$ python3 -q
>>> import numpy as np
>>> np.set_printoptions(precision=2, suppress=True, linewidth=100, legacy="1.25")
>>> E = np.loadtxt("layer4.csv", delimiter=",")
>>> print(E)
[[-2.29 -0.09  0.75 -0.02]
 [-0.09 -2.34  0.42 -0.53]
 [ 0.75  0.42 -1.8  -0.45]
 [-0.02 -0.53 -0.45 -2.56]]
>>> # symmetric
>>> print(E @ E)
[[ 5.82  0.74 -3.1  -0.19]
 [ 0.74  5.94 -1.57  2.41]
 [-3.1  -1.57  4.18  1.72]
 [-0.19  2.41  1.72  7.04]]
>>> print(np.sort(np.abs(np.linalg.eigvals(E))))
[0.99 1.99 3.   3.  ]
>>> print(np.allclose(E, E.T))
True
>>> print((E - E.T) / 2)
[[0. 0. 0. 0.]
 [0. 0. 0. 0.]
 [0. 0. 0. 0.]
 [0. 0. 0. 0.]]
>>> print(round(float(np.linalg.det(E)), 2))
17.85
>>> print(round(float(np.abs(np.linalg.eigvals(E)).max()), 2))
3.0
>>> W1 = np.array([[3, -3], [-2, 2], [-4, -5], [0, -1]])
>>> coef = np.array([2, 3])
>>> act = np.maximum(E @ W1 + coef, 0)
>>> print((act > 0).mean(axis=0))
[0.75 0.75]
>>> print((act > 0).astype(int))
[[0 1]
 [1 0]
 [1 1]
 [1 1]]
>>> basis = np.array([[3, 5, 0], [3, 4, 4]])
>>> print((act @ basis).round(6).argmax(axis=1))
[1 1 1 1]
>>> print(act @ basis)
[[17.88 23.84 23.84]
 [14.19 23.65  0.  ]
 [64.95 97.21 44.16]
 [34.83 51.24 27.24]]
>>> print(W1 @ basis)
[[  0   3 -12]
 [  0  -2   8]
 [-27 -40 -20]
 [ -3  -4  -4]]
>>> evals, V = np.linalg.eigh(E)
>>> x0 = np.array([7, -6, -3, -1])
>>> print(np.linalg.eigvalsh(E[1:, 1:]))
[-3.   -2.46 -1.24]
>>> print(V * np.abs(evals) @ V.T)
[[ 2.29  0.09 -0.75  0.02]
 [ 0.09  2.34 -0.42  0.53]
 [-0.75 -0.42  1.8   0.45]
 [ 0.02  0.53  0.45  2.56]]
>>> print(V * np.maximum(evals, 0) @ V.T)
[[0. 0. 0. 0.]
 [0. 0. 0. 0.]
 [0. 0. 0. 0.]
 [0. 0. 0. 0.]]
>>> print(x0 @ E @ x0)
-232.81
>>> A2 = E / np.sqrt((E ** 2).mean(axis=1, keepdims=True))
>>> print(A2[0])
[-1.9  -0.07  0.62 -0.02]
>>> print(np.linalg.matrix_rank(E - E.mean(axis=1, keepdims=True)))
3
>>> F = np.load("mat.npy")
>>> print(F)
[[1 0 0]
 [3 1 0]
 [0 0 1]]
>>> # row 1 is much longer than the rest
>>> evals, V = np.linalg.eig(F)
>>> print(F @ V[:, 0] - evals[0] * V[:, 0])
[0. 0. 0.]
>>> M = np.load("a.npy")
>>> print(M)
[[ 0  0  0  0]
 [-4  0  0  3]]
>>> U, sigma, VT = np.linalg.svd(E, full_matrices=False)
>>> print(np.round(VT @ VT.T, 2) + 0)
[[1. 0. 0. 0.]
 [0. 1. 0. 0.]
 [0. 0. 1. 0.]
 [0. 0. 0. 1.]]
>>> print(sigma / sigma[0])
[1.   1.   0.66 0.33]
>>> print(np.cumsum(sigma ** 2) / np.sum(sigma ** 2))
[0.39 0.78 0.96 1.  ]
>>> print(round(float(np.sqrt((sigma ** 2).sum())), 2), np.round(np.linalg.norm(E), 2))
4.79 4.79
>>> print((sigma > 1e-8).sum())
4
